In [1]: import numpy as np

In [2]: import numpy.linalg as la

In [3]: np.set_printoptions(suppress=True, linewidth=140)

In [4]: def rd(a):
   ...:     return np.round(a, 3) + 0
   ...: 

In [5]: A = np.loadtxt("run5.csv", delimiter=",")

In [6]: A
Out[6]: 
array([[-6., -8., -1.,  7.,  9., -1.,  0., -5., -6.],
       [ 5., 20., -3., -3.,  9., -3., -2., -2., -6.],
       [ 1.,  8., -9.,  9., -5., -6., -4., -5.,  4.],
       [-2., -4.,  6., 13., -3.,  4., -3., -8., -9.],
       [ 2.,  6.,  5.,  7.,  2.,  2.,  5., -9., -5.],
       [-7., -7., -5.,  5., -9., 35.,  4., -3.,  1.],
       [ 1., -3.,  4.,  7.,  9.,  7., 43., -3.,  0.],
       [-2.,  6., -5.,  2., -2., -2.,  4.,  5.,  5.],
       [-4.,  5., -2.,  1.,  3.,  4., -4.,  1., 27.]])

In [7]: f = np.array([1, -1, 1, 1, 0, -2, 2, 1, -2])

In [8]: Y = A + np.outer(f, np.eye(9)[8])

In [9]: la.matrix_rank(la.inv(Y) - la.inv(A), tol=1e-8)
Out[9]: np.int64(1)

In [10]: Y
Out[10]: 
array([[-6., -8., -1.,  7.,  9., -1.,  0., -5., -5.],
       [ 5., 20., -3., -3.,  9., -3., -2., -2., -7.],
       [ 1.,  8., -9.,  9., -5., -6., -4., -5.,  5.],
       [-2., -4.,  6., 13., -3.,  4., -3., -8., -8.],
       [ 2.,  6.,  5.,  7.,  2.,  2.,  5., -9., -5.],
       [-7., -7., -5.,  5., -9., 35.,  4., -3., -1.],
       [ 1., -3.,  4.,  7.,  9.,  7., 43., -3.,  2.],
       [-2.,  6., -5.,  2., -2., -2.,  4.,  5.,  6.],
       [-4.,  5., -2.,  1.,  3.,  4., -4.,  1., 25.]])

In [11]: x0 = np.array([5, 3, 0, 3, 4, 3, 2, 3, 4])

In [12]: rhs = Y @ x0

In [13]: rhs
Out[13]: array([-35.,  65.,  15., -45.,  26.,  23., 159.,  47., 117.])

In [14]: rd(la.solve(Y.T, Y[3]))
Out[14]: array([0., 0., 0., 1., 0., 0., 0., 0., 0.])

In [15]: rd(la.solve(Y, Y[:, 5]))
Out[15]: array([0., 0., 0., 0., 0., 1., 0., 0., 0.])

In [16]: Y = A / np.sqrt((A ** 2).mean(axis=1, keepdims=True))

In [17]: la.matrix_rank(A - A.mean(axis=1, keepdims=True))
Out[17]: np.int64(8)

In [18]: x0 = np.array([-2, -1, 0, -3, -2, -1, 2, -2, -3])

In [19]: rhs = A @ x0

In [20]: rhs
Out[20]: array([  10.,  -18.,  -31.,    8.,    6.,    0.,   47.,  -19., -101.])

In [21]: rd(la.solve(A, rhs))
Out[21]: array([-2., -1.,  0., -3., -2., -1.,  2., -2., -3.])

In [22]: la.solve(A, rhs[:-1])
ValueError: solve1: Input operand 1 has a mismatch in its core dimension 0, with gufunc signature (m,m),(m)->(m) (size 8 is different from 9)


In [23]: rd(la.solve(A, -3 * rhs))
Out[23]: array([ 6.,  3.,  0.,  9.,  6.,  3., -6.,  6.,  9.])

In [24]: mat = np.load("dump.npy")

In [25]: mat
Out[25]: 
array([[ 2., -4.,  4.,  2., -4.,  2.],
       [-4.,  2., -4., -2.,  4., -2.],
       [ 4., -4.,  2.,  2., -4.,  2.],
       [ 2., -2.,  2., -1., -2.,  1.],
       [-4.,  4., -4., -2.,  2., -2.],
       [ 2., -2.,  2.,  1., -2., -1.]])

In [26]: vals, V = la.eigh(mat)

In [27]: x0 = np.array([3, 1, 0, 3, -2, -3])

In [28]: rd(la.eigvalsh(mat[1:, 1:]))
Out[28]: array([-2., -2., -2., -2., 12.])

In [29]: rd(V * np.abs(vals) @ V.T)
Out[29]: 
array([[ 5.111, -3.111,  3.111,  1.556, -3.111,  1.556],
       [-3.111,  5.111, -3.111, -1.556,  3.111, -1.556],
       [ 3.111, -3.111,  5.111,  1.556, -3.111,  1.556],
       [ 1.556, -1.556,  1.556,  2.778, -1.556,  0.778],
       [-3.111,  3.111, -3.111, -1.556,  5.111, -1.556],
       [ 1.556, -1.556,  1.556,  0.778, -1.556,  2.778]])
